% python3 -q
>>> import numpy as np
>>> from numpy import linalg as LA
>>> np.set_printoptions(precision=2, suppress=True, linewidth=100, sign=" ")
>>> X = np.load("data.npy")
>>> X
array([[ 3,  0,  0,  0,  0,  0],
       [ 0,  0,  0,  0,  0,  0],
       [ 0,  0,  0,  0,  0,  0],
       [ 0,  0,  0,  2,  0,  0],
       [ 0,  0,  0,  0,  2,  0],
       [ 0,  0,  0,  0,  0,  2]])
>>> # 6 groups of indices that never mix
>>> np.sort(LA.eigvals(X))
array([ 0.,  0.,  2.,  2.,  2.,  3.])
>>> X @ X
array([[ 9,  0,  0,  0,  0,  0],
       [ 0,  0,  0,  0,  0,  0],
       [ 0,  0,  0,  0,  0,  0],
       [ 0,  0,  0,  4,  0,  0],
       [ 0,  0,  0,  0,  4,  0],
       [ 0,  0,  0,  0,  0,  4]])
>>> LA.matrix_rank(X - X[0, 0] * np.eye(6))
np.int64(5)
>>> Uu, sv, VT = LA.svd(X)
>>> np.argmax(sv[:-1] / (sv[1:] + 1e-6)) + 1
np.int64(4)
>>> sv
array([ 3.,  2.,  2.,  2.,  0.,  0.])
>>> B = Uu[:, :4] @ np.diag(sv[:4]) @ VT[:4]
>>> np.abs(X - B).max()
np.float64(0.0)
>>> LA.matrix_rank(B)
np.int64(4)
>>> LA.matrix_rank(X, rtol=0.05)
np.int64(4)
>>> round(LA.norm(X - B) / LA.norm(X), 2)
np.float64(0.0)
>>> LA.matrix_rank(X, rtol=0.1)
np.int64(4)
>>> [round(float(x), 2) for x in LA.svd(X, compute_uv=False)[:3]]
[3.0, 2.0, 2.0]
>>> np.round(LA.norm(X, 2) / LA.norm(X), 2)
np.float64(0.65)
>>> LA.cond(X) > 100
np.True_
>>> data = np.loadtxt("sample16.csv", delimiter=",")
>>> data
array([[ 0.,  0.,  0.,  0.,  0.,  0.,  1.],
       [ 0.,  0.,  1.,  0.,  0.,  0.,  0.],
       [ 0.,  0.,  0.,  0.,  0.,  2.,  0.],
       [ 0.,  0.,  0.,  0.,  2.,  0.,  0.],
       [ 0.,  3.,  0.,  0.,  0.,  0.,  0.],
       [ 2.,  0.,  0.,  0.,  0.,  0.,  0.],
       [ 0.,  0.,  0.,  2.,  0.,  0.,  0.]])
>>> f, r1 = data[5], data[3]
>>> f @ r1
np.float64(0.0)
>>> f @ f
np.float64(4.0)
>>> pr = (f @ r1) / (f @ f) * f
>>> round(LA.norm(f + r1) ** 2 + LA.norm(f - r1) ** 2, 2)
np.float64(16.0)
>>> (r1 - pr) @ f
np.float64(0.0)
>>> pr
array([ 0.,  0.,  0.,  0.,  0.,  0.,  0.])
>>> np.outer(f, r1)
array([[ 0.,  0.,  0.,  0.,  4.,  0.,  0.],
       [ 0.,  0.,  0.,  0.,  0.,  0.,  0.],
       [ 0.,  0.,  0.,  0.,  0.,  0.,  0.],
       [ 0.,  0.,  0.,  0.,  0.,  0.,  0.],
       [ 0.,  0.,  0.,  0.,  0.,  0.,  0.],
       [ 0.,  0.,  0.,  0.,  0.,  0.,  0.],
       [ 0.,  0.,  0.,  0.,  0.,  0.,  0.]])
>>> data[:, 0] @ data[:, 1]
np.float64(0.0)
>>> LA.norm(data, axis=0)
array([ 2.,  3.,  1.,  2.,  2.,  2.,  1.])
>>> LA.svd(data, compute_uv=False)
array([ 3.,  2.,  2.,  2.,  2.,  1.,  1.])
>>> F = np.array([[2, 5, 2], [5, -2, -1], [2, -1, 6]])
>>> rng = np.random.default_rng(480)
>>> B = F + rng.integers(-2, 3, (3, 1)) @ rng.integers(-2, 3, (1, 3))
>>> B
array([[ 3,  6,  2],
       [ 6, -1, -1],
       [ 0, -3,  6]])
>>> np.round(LA.svd(B - F, compute_uv=False), 2) + 0
array([ 3.46,  0.  ,  0.  ])
>>> B - F
array([[ 1,  1,  0],
       [ 1,  1,  0],
       [-2, -2,  0]])
>>> np.abs(B - F).sum(axis=1)
array([ 2,  2,  4])
>>> round(float(np.abs(LA.eigvals(F)).max()), 2)
7.03
>>> np.trace(F)
np.int64(6)
>>> LA.matrix_power(F, 4)
array([[1214,  -60,  802],
       [ -60,  940,  404],
       [ 802,  404, 1838]])
>>> np.sort(np.abs(LA.eigvals(F)))
array([ 4.68,  5.71,  7.03])
>>> x = np.array([0, 2, -1])
>>> F * x
array([[ 0, 10, -2],
       [ 0, -4,  1],
       [ 0, -2, -6]])
>>> (F @ x).argmax()
np.int64(0)
>>> LA.norm(F @ x) <= LA.norm(F, 2) * LA.norm(x) + 1e-9
np.True_
>>> ev, vecs = LA.eigh(F)
>>> np.abs(vecs[:, -1])
array([ 0.53,  0.2 ,  0.83])
>>> LA.eigvalsh(F + -1 * np.eye(3))
array([-6.71,  3.68,  6.03])
>>> np.round(vecs.T @ F @ vecs, 2) + 0
array([[-5.71,  0.  ,  0.  ],
       [ 0.  ,  4.68,  0.  ],
       [ 0.  ,  0.  ,  7.03]])
>>> ev
array([-5.71,  4.68,  7.03])
>>> (ev > 1e-8).sum(), (ev < -1e-8).sum()
(np.int64(2), np.int64(1))
>>> LA.eigvalsh(F @ F)
array([ 21.89,  32.63,  49.48])
>>> J = np.load("mat.npy")
>>> J
array([[ 1.27, -0.38, -0.2 ,  0.56,  0.09],
       [ 1.44,  1.  , -0.13,  1.18, -2.08],
       [ 1.15,  0.64, -0.08,  0.81, -1.06],
       [ 9.36,  2.76, -0.8 ,  6.22, -6.88],
       [ 3.5 ,  1.96, -0.35,  2.68, -4.17],
       [ 1.72,  1.  , -0.25,  1.34, -2.26],
       [-2.88, -0.23,  0.29, -1.64,  1.02],
       [ 0.86,  0.53,  0.01,  0.59, -0.61],
       [ 4.39,  1.56, -0.44,  3.  , -3.81],
       [ 0.88,  0.88, -0.19,  0.86, -2.1 ]])
>>> proj = J @ LA.solve(J.T @ J, J.T)
>>> np.round(LA.eigvalsh(proj), 2) + 0
array([ 0.,  0.,  0.,  0.,  0.,  1.,  1.,  1.,  1.,  1.])
>>> proj @ J[:, 2]
array([-0.2 , -0.13, -0.08, -0.8 , -0.35, -0.25,  0.29,  0.01, -0.44, -0.19])
>>> np.diag(proj)
array([ 0.5 ,  0.21,  0.37,  0.89,  0.46,  0.57,  0.46,  0.53,  0.51,  0.5 ])
>>> feats = np.load("run13.npy")
>>> feats
array([[ 0.84,  1.  , -0.6 , -0.98, -0.6 , -0.96],
       [ 0.56,  0.05, -0.92, -0.92,  0.9 , -0.6 ],
       [-0.97,  1.  ,  1.  , -0.93, -0.55, -0.72],
       [-0.43,  1.  ,  0.96, -0.98, -0.92, -0.93],
       [-0.53,  0.99, -0.15,  0.52, -1.  , -0.1 ],
       [ 0.77,  0.55,  0.72, -0.91,  0.87, -0.79],
       [-0.23, -0.14,  0.98,  0.91, -0.83,  0.45],
       [-0.39,  0.45,  0.98, -0.7 ,  0.68, -0.35],
       [-0.49,  0.58, -0.99,  0.82, -0.98,  0.54],
       [ 0.49, -0.98, -1.  ,  0.45,  0.56,  0.65],
       [ 0.11,  0.88, -0.35,  0.12, -0.89, -0.24],
       [-0.99,  1.  ,  1.  , -0.99, -0.72, -0.74],
       [ 0.79,  0.46, -0.99,  0.2 , -0.77, -0.27],
       [-0.68,  0.95,  0.79, -0.59, -0.69, -0.34],
       [ 0.1 , -1.  , -0.56,  1.  , -0.4 ,  0.95],
       [-0.05, -0.99, -0.83,  0.9 ,  0.71,  0.82],
       [-0.22,  0.88,  1.  , -0.96,  0.87, -0.77],
       [-0.52, -0.23,  0.58,  0.95, -0.93,  0.68],
       [-0.97,  1.  ,  1.  , -0.99, -0.16, -0.88],
       [-0.97,  1.  ,  1.  , -0.99, -0.62, -0.9 ],
       [ 0.92, -0.28, -1.  ,  0.45, -0.9 ,  0.11],
       [ 0.74, -0.97, -0.99, -0.06,  0.91,  0.19]])
>>> cen = feats - feats.mean(axis=0)
>>> vecs = LA.svd(cen)[2][:5]
>>> B = cen - cen @ vecs.T @ vecs
>>> np.diag(vecs.T @ vecs)
array([ 0.97,  0.94,  1.  ,  0.77,  1.  ,  0.33])
>>> LA.norm(B, axis=1).round(6).argmax()
np.int64(13)
>>> np.round(B.std(axis=0), 2) + 0
array([ 0.01,  0.02,  0.  ,  0.04,  0.  ,  0.07])
>>> x = np.array([-7, -1, -2, 5, -1, -1])
>>> y = feats @ x
>>> np.round(LA.pinv(feats) @ feats, 2) + 0
array([[ 1.,  0.,  0.,  0.,  0.,  0.],
       [ 0.,  1.,  0.,  0.,  0.,  0.],
       [ 0.,  0.,  1.,  0.,  0.,  0.],
       [ 0.,  0.,  0.,  1.,  0.,  0.],
       [ 0.,  0.,  0.,  0.,  1.,  0.],
       [ 0.,  0.,  0.,  0.,  0.,  1.]])
>>> y = y + 0.3 * rng.normal(size=22)
>>> y
array([ -9.49,  -6.4 ,   0.51,  -2.75,   6.83, -11.89,   5.1 ,  -3.63,   9.29,   1.05,   0.18,
         0.97,  -1.96,   0.4 ,   6.03,   6.1 ,  -5.6 ,   7.81,   0.41,   0.47,  -1.06,  -3.47])
>>> b, *_ = LA.lstsq(feats, y)
>>> round(float(LA.norm(y - feats @ b)), 2)
1.39
>>> [round(float(LA.norm(LA.solve(feats.T @ feats + lam * np.eye(6), feats.T @ y))), 2) for lam in (0, 1, 10, 100)]
[9.54, 6.61, 3.7, 0.87]
